In [1]: import numpy as np

In [2]: np.set_printoptions(precision=2, suppress=True, linewidth=140)

In [3]: tidy = lambda a: np.round(a, 2) + 0

In [4]: rng = np.random.default_rng(6095)

In [5]: labels = rng.integers(0, 2, 6)

In [6]: F = np.array([[0, 1, 0, 2, 1, 2],
   ...:     [0, 0, 0, 0, 2, 2],
   ...:     [0, 1, 1, 1, 2, 1],
   ...:     [2, 2, 1, 1, 1, 1],
   ...:     [0, 1, 2, 2, 1, 1],
   ...:     [0, 1, 1, 1, 2, 2]]) * (labels[:, None] == labels)

In [7]: F
Out[7]: 
array([[0, 0, 0, 2, 1, 2],
       [0, 0, 0, 0, 0, 0],
       [0, 0, 1, 1, 2, 1],
       [2, 0, 1, 1, 1, 1],
       [0, 0, 2, 2, 1, 1],
       [0, 0, 1, 1, 2, 2]])

In [8]: np.linalg.lstsq(F[:-1].T, F[-1])[2]
Out[8]: np.int32(4)

In [9]: tidy(F @ np.linalg.pinv(F) @ F)
Out[9]: 
array([[0., 0., 0., 2., 1., 2.],
       [0., 0., 0., 0., 0., 0.],
       [0., 0., 1., 1., 2., 1.],
       [2., 0., 1., 1., 1., 1.],
       [0., 0., 2., 2., 1., 1.],
       [0., 0., 1., 1., 2., 2.]])

In [10]: np.unique(F.round(6), axis=0).shape
Out[10]: (6, 6)

In [11]: tidy(np.trace(np.linalg.pinv(F) @ F))
Out[11]: np.float64(5.0)

In [12]: np.abs(np.diag(np.linalg.qr(F)[1])) > 1e-9
Out[12]: array([ True, False,  True,  True,  True,  True])

In [13]: np.allclose(F[:-1].T @ np.linalg.lstsq(F[:-1].T, F[-1])[0], F[-1])
Out[13]: False

In [14]: U, sig, Vh = np.linalg.svd(F)

In [15]: np.argmax(sig[:-1] / (sig[1:] + 1e-6)) + 1
Out[15]: np.int64(5)

In [16]: tidy(sig)
Out[16]: array([5.96, 1.93, 1.57, 1.41, 0.47, 0.  ])

In [17]: Y = U[:, :5] @ np.diag(sig[:5]) @ Vh[:5]

In [18]: tidy(Y)
Out[18]: 
array([[0., 0., 0., 2., 1., 2.],
       [0., 0., 0., 0., 0., 0.],
       [0., 0., 1., 1., 2., 1.],
       [2., 0., 1., 1., 1., 1.],
       [0., 0., 2., 2., 1., 1.],
       [0., 0., 1., 1., 2., 2.]])

In [19]: tidy(np.abs(F - Y).max())
Out[19]: np.float64(0.0)

In [20]: np.linalg.matrix_rank(Y)
Out[20]: np.int64(5)

In [21]: tidy(np.linalg.norm(F - Y) / np.linalg.norm(F))
Out[21]: np.float64(0.0)

In [22]: tidy(np.linalg.norm(F - Y, 2)), tidy(sig[5])
Out[22]: (np.float64(0.0), np.float64(0.0))

In [23]: np.linalg.matrix_rank(F, rtol=0.05)
Out[23]: np.int64(5)

In [24]: np.allclose(F, F.T)
Out[24]: False

In [25]: (F - F.T) / 2
Out[25]: 
array([[ 0. ,  0. ,  0. ,  0. ,  0.5,  1. ],
       [ 0. ,  0. ,  0. ,  0. ,  0. ,  0. ],
       [ 0. ,  0. ,  0. ,  0. ,  0. ,  0. ],
       [ 0. ,  0. ,  0. ,  0. , -0.5,  0. ],
       [-0.5,  0. ,  0. ,  0.5,  0. , -0.5],
       [-1. ,  0. ,  0. ,  0. ,  0.5,  0. ]])

In [26]: (F + F.T) / 2
Out[26]: 
array([[0. , 0. , 0. , 2. , 0.5, 1. ],
       [0. , 0. , 0. , 0. , 0. , 0. ],
       [0. , 0. , 1. , 1. , 2. , 1. ],
       [2. , 0. , 1. , 1. , 1.5, 1. ],
       [0.5, 0. , 2. , 1.5, 1. , 1.5],
       [1. , 0. , 1. , 1. , 1.5, 2. ]])

In [27]: tidy(np.sort(np.abs(np.linalg.eigvals(F))))
Out[27]: array([0.  , 1.11, 1.11, 1.3 , 1.3 , 5.71])

In [28]: np.flatnonzero(np.linalg.matrix_power((F != 0) + (F.T != 0) + np.eye(6), 6)[5])
Out[28]: array([0, 2, 3, 4, 5])

In [29]: tidy(np.linalg.det(F))
Out[29]: np.float64(0.0)

In [30]: K = np.load("data.npy")

In [31]: K
Out[31]: 
array([[0, 1],
       [1, 0]])

In [32]: ev, vecs = np.linalg.eigh(K)

In [33]: x0 = np.array([-9, -4])

In [34]: tidy(x0 @ K @ x0 / (x0 @ x0)), ev[0], ev[-1]
Out[34]: (np.float64(0.74), np.float64(-1.0), np.float64(1.0))

In [35]: tidy(vecs * np.maximum(ev, 0) @ vecs.T)
Out[35]: 
array([[0.5, 0.5],
       [0.5, 0.5]])

In [36]: (np.sign(vecs[:, -1].round(6)) == np.sign(vecs[0, -1].round(6))).astype(int)
Out[36]: array([1, 1])

In [37]: arr = np.loadtxt("case4.csv", delimiter=",")

In [38]: arr
Out[38]: 
array([[5., 1., 1., 1., 1.],
       [1., 5., 1., 1., 1.],
       [1., 1., 5., 1., 1.],
       [1., 1., 1., 5., 1.],
       [1., 1., 1., 1., 5.]])

In [39]: ev, vecs = np.linalg.eigh(arr)

In [40]: x0 = np.array([-1, 2, -2, -1, 2])

In [41]: tidy(vecs * np.sqrt(ev) @ vecs.T)
Out[41]: 
array([[2.2, 0.2, 0.2, 0.2, 0.2],
       [0.2, 2.2, 0.2, 0.2, 0.2],
       [0.2, 0.2, 2.2, 0.2, 0.2],
       [0.2, 0.2, 0.2, 2.2, 0.2],
       [0.2, 0.2, 0.2, 0.2, 2.2]])

In [42]: np.abs(arr).sum(axis=1).max(), np.abs(ev).max()
Out[42]: (np.float64(9.0), np.float64(9.0))

In [43]: x0 = np.array([8, 1, 7, 8, 1])

In [44]: target = arr @ x0

In [45]: target
Out[45]: array([57., 29., 53., 57., 29.])

In [46]: tidy(np.linalg.solve(arr, target))
Out[46]: array([8., 1., 7., 8., 1.])

In [47]: tidy(np.linalg.solve(arr.T, arr[4]))
Out[47]: array([0., 0., 0., 0., 1.])

In [48]: gram = arr.T @ arr

In [49]: np.trace(gram), (arr ** 2).sum()
Out[49]: (np.float64(145.0), np.float64(145.0))

In [50]: tidy(np.linalg.eigvalsh(gram)[::-1])
Out[50]: array([81., 16., 16., 16., 16.])

In [51]: (arr @ arr.T).shape
Out[51]: (5, 5)

In [52]: feats = np.loadtxt("layer14.csv", delimiter=",")

In [53]: feats
Out[53]: 
array([[  7.77,   6.79,  -1.72,  -0.11,  -2.46],
       [  2.33,   5.76,   0.22,   9.02,   4.41],
       [ -5.91, -10.24,  10.91,   3.72,  -5.05],
       [  1.38,  -2.93, -10.01,   2.4 ,  -0.43],
       [  5.37,  -1.39,   5.13,   4.97,   3.26]])

In [54]: U, sig, Vh = np.linalg.svd(feats, full_matrices=False)

In [55]: tidy(np.abs(Vh[0]))
Out[55]: array([0.44, 0.61, 0.63, 0.03, 0.2 ])

In [56]: U.shape, sig.shape, Vh.shape
Out[56]: ((5, 5), (5,), (5, 5))

In [57]: r0 = np.array([0, 0, 3, 2, 3])

In [58]: Y = feats + np.outer(r0, np.eye(5)[4])

In [59]: tidy(np.linalg.det(Y) / np.linalg.det(feats)), tidy(1 + np.linalg.solve(feats, r0)[4])
Out[59]: (np.float64(0.95), np.float64(0.95))

In [60]: tidy(np.linalg.det(feats.T))
Out[60]: np.float64(90408.67)

In [61]: tidy(np.einsum("ii->", feats))
Out[61]: np.float64(30.1)

In [62]: Y = np.array([[-1, -1, -2], [3, -1, 2]])

In [63]: Z = np.kron(Y, feats)

In [64]: np.linalg.matrix_rank(Z)
Out[64]: np.int64(10)

In [65]: Z.shape
Out[65]: (10, 15)

In [66]: r0 = np.array([0, 1, -2, -1]) + 0.5

In [67]: A = np.eye(4) - 2 * np.outer(r0, r0) / (r0 @ r0)

In [68]: tidy(A)
Out[68]: 
array([[ 0.9, -0.3,  0.3,  0.1],
       [-0.3,  0.1,  0.9,  0.3],
       [ 0.3,  0.9,  0.1, -0.3],
       [ 0.1,  0.3, -0.3,  0.9]])

In [69]: tidy(A[:, 3] @ A[:, 0])
Out[69]: np.float64(0.0)

In [70]: tidy(A.T @ A)
Out[70]: 
array([[1., 0., 0., 0.],
       [0., 1., 0., 0.],
       [0., 0., 1., 0.],
       [0., 0., 0., 1.]])

In [71]: np.all(np.linalg.eigvalsh(A) > 0)
Out[71]: np.False_

In [72]: tidy(np.linalg.eigvalsh(A).min())
Out[72]: np.float64(-1.0)

In [73]: proj = np.triu(np.array([[1, 0, 3, 2], [1, 3, 1, 0], [0, 0, 3, 1], [0, 1, 1, 3]]), 1) + np.eye(4)

In [74]: Y = proj @ A @ np.linalg.inv(proj)

In [75]: tidy(np.trace(Y)), np.trace(A)
Out[75]: (np.float64(2.0), np.float64(2.0))

In [76]: np.linalg.matrix_rank(Y)
Out[76]: np.int64(4)

In [77]: tidy(np.poly(Y))
Out[77]: array([ 1., -2.,  0.,  2., -1.])

In [78]: J = np.minimum.outer(np.arange(1, 4), np.arange(1, 4)) * -3

In [79]: J
Out[79]: 
array([[-3, -3, -3],
       [-3, -6, -6],
       [-3, -6, -9]])

In [80]: q, r_ = np.linalg.qr(J)

In [81]: tidy(r_)
Out[81]: 
array([[ 5.2 ,  8.66, 10.39],
       [ 0.  ,  2.45,  3.67],
       [ 0.  ,  0.  , -2.12]])

In [82]: q.shape, r_.shape
Out[82]: ((3, 3), (3, 3))

In [83]: tidy(abs(r_[0, 0])), tidy(np.linalg.norm(J[:, 0]))
Out[83]: (np.float64(5.2), np.float64(5.2))

In [84]: ev, vecs = np.linalg.eigh(J)

In [85]: tidy(ev.sum()), np.trace(J)
Out[85]: (np.float64(-18.0), np.int64(-18))

In [86]: np.unique(ev.round(6) + 0, return_counts=True)[1]
Out[86]: array([1, 1, 1])

In [87]: tidy(vecs.T @ vecs)
Out[87]: 
array([[1., 0., 0.],
       [0., 1., 0.],
       [0., 0., 1.]])

In [88]: (ev > 1e-8).sum(), (ev < -1e-8).sum()
Out[88]: (np.int64(0), np.int64(3))

In [89]: ev, vecs = np.linalg.eig(J)

In [90]: tidy(J @ vecs[:, 0] - ev[0] * vecs[:, 0])
Out[90]: array([0., 0., 0.])

In [91]: E = np.loadtxt("block15.csv", delimiter=",")

In [92]: tidy(E)
Out[92]: 
array([[ 1.  ,  0.  ,  0.  ],
       [ 0.  ,  0.5 , -0.87],
       [ 0.  ,  0.87,  0.5 ]])

In [93]: tidy(np.linalg.matrix_power(E, 4))
Out[93]: 
array([[ 1.  ,  0.  ,  0.  ],
       [ 0.  , -0.5 ,  0.87],
       [ 0.  , -0.87, -0.5 ]])

In [94]: tidy(np.abs(np.linalg.eigvals(E)).max())
Out[94]: np.float64(1.0)

In [95]: tidy((E - E.T) / 2)
Out[95]: 
array([[ 0.  ,  0.  ,  0.  ],
       [ 0.  ,  0.  , -0.87],
       [ 0.  ,  0.87,  0.  ]])

In [96]: np.allclose(E @ E.T, E.T @ E)
Out[96]: True

In [97]: tidy(np.sort(np.abs(np.linalg.eigvals(E))))
Out[97]: array([1., 1., 1.])

In [98]: np.trace(E)
Out[98]: np.float64(2.0)

In [99]: np.allclose(E, E.T)
Out[99]: False

In [100]: tidy(E @ E)
Out[100]: 
array([[ 1.  ,  0.  ,  0.  ],
       [ 0.  , -0.5 , -0.87],
       [ 0.  ,  0.87, -0.5 ]])

In [101]: mat = np.load("dump.npy")

In [102]: tidy(mat)
Out[102]: 
array([[ 5.9 , -1.1 ,  1.45,  3.9 ],
       [ 8.6 ,  1.6 ,  2.8 ,  6.6 ],
       [ 5.72, -1.28,  1.36,  3.72],
       [ 8.83,  1.83,  2.91,  6.83],
       [ 9.89,  2.89,  3.44,  7.89],
       [ 5.09, -1.91,  1.04,  3.09],
       [ 9.23,  2.23,  3.11,  7.23],
       [ 9.03,  2.03,  3.02,  7.03],
       [ 9.01,  2.01,  3.  ,  7.01],
       [ 3.7 , -3.3 ,  0.35,  1.7 ],
       [ 6.67, -0.33,  1.84,  4.67],
       [10.05,  3.05,  3.52,  8.05],
       [ 6.37, -0.63,  1.68,  4.37],
       [ 7.78,  0.78,  2.39,  5.78],
       [ 8.67,  1.67,  2.84,  6.67],
       [10.53,  3.53,  3.77,  8.53],
       [ 9.18,  2.18,  3.09,  7.18],
       [ 5.88, -1.12,  1.44,  3.88],
       [ 7.08,  0.08,  2.04,  5.08],
       [ 3.6 , -3.4 ,  0.3 ,  1.6 ],
       [ 6.07, -0.93,  1.54,  4.07],
       [ 6.5 , -0.5 ,  1.75,  4.5 ],
       [11.07,  4.07,  4.03,  9.07],
       [ 5.1 , -1.9 ,  1.05,  3.1 ]])

In [103]: Ac = mat - mat.mean(axis=0)

In [104]: vecs = np.linalg.svd(Ac)[2][:2]

In [105]: Y = Ac - Ac @ vecs.T @ vecs

In [106]: tidy(np.linalg.norm(Y) / np.linalg.norm(Ac))
Out[106]: np.float64(0.0)

In [107]: tidy((Ac @ vecs.T).std(axis=0))
Out[107]: array([3.75, 0.  ])

In [108]: tidy(np.diag(vecs.T @ vecs))
Out[108]: array([0.84, 0.31, 0.17, 0.68])
